>>> import numpy as np
>>> np.set_printoptions(precision=2, suppress=True, linewidth=160, floatmode="fixed")
>>> F = 4 * np.eye(7) + np.eye(7, k=1)
>>> F
array([[4.00, 1.00, 0.00, 0.00, 0.00, 0.00, 0.00],
       [0.00, 4.00, 1.00, 0.00, 0.00, 0.00, 0.00],
       [0.00, 0.00, 4.00, 1.00, 0.00, 0.00, 0.00],
       [0.00, 0.00, 0.00, 4.00, 1.00, 0.00, 0.00],
       [0.00, 0.00, 0.00, 0.00, 4.00, 1.00, 0.00],
       [0.00, 0.00, 0.00, 0.00, 0.00, 4.00, 1.00],
       [0.00, 0.00, 0.00, 0.00, 0.00, 0.00, 4.00]])
>>> np.trace(F)
np.float64(28.0)
>>> assert F == F.T
Traceback (most recent call last):
  File "<python-input-5>", line 1, in <module>
    assert F == F.T
           ^^^^^^^^
ValueError: The truth value of an array with more than one element is ambiguous. Use a.any() or a.all()
>>> (F + F.T) / 2
array([[4.00, 0.50, 0.00, 0.00, 0.00, 0.00, 0.00],
       [0.50, 4.00, 0.50, 0.00, 0.00, 0.00, 0.00],
       [0.00, 0.50, 4.00, 0.50, 0.00, 0.00, 0.00],
       [0.00, 0.00, 0.50, 4.00, 0.50, 0.00, 0.00],
       [0.00, 0.00, 0.00, 0.50, 4.00, 0.50, 0.00],
       [0.00, 0.00, 0.00, 0.00, 0.50, 4.00, 0.50],
       [0.00, 0.00, 0.00, 0.00, 0.00, 0.50, 4.00]])
>>> np.linalg.matrix_power(F, 4)
array([[256.00, 256.00,  96.00,  16.00,   1.00,   0.00,   0.00],
       [  0.00, 256.00, 256.00,  96.00,  16.00,   1.00,   0.00],
       [  0.00,   0.00, 256.00, 256.00,  96.00,  16.00,   1.00],
       [  0.00,   0.00,   0.00, 256.00, 256.00,  96.00,  16.00],
       [  0.00,   0.00,   0.00,   0.00, 256.00, 256.00,  96.00],
       [  0.00,   0.00,   0.00,   0.00,   0.00, 256.00, 256.00],
       [  0.00,   0.00,   0.00,   0.00,   0.00,   0.00, 256.00]])
>>> round(np.linalg.det(F), 2)
np.float64(16384.0)
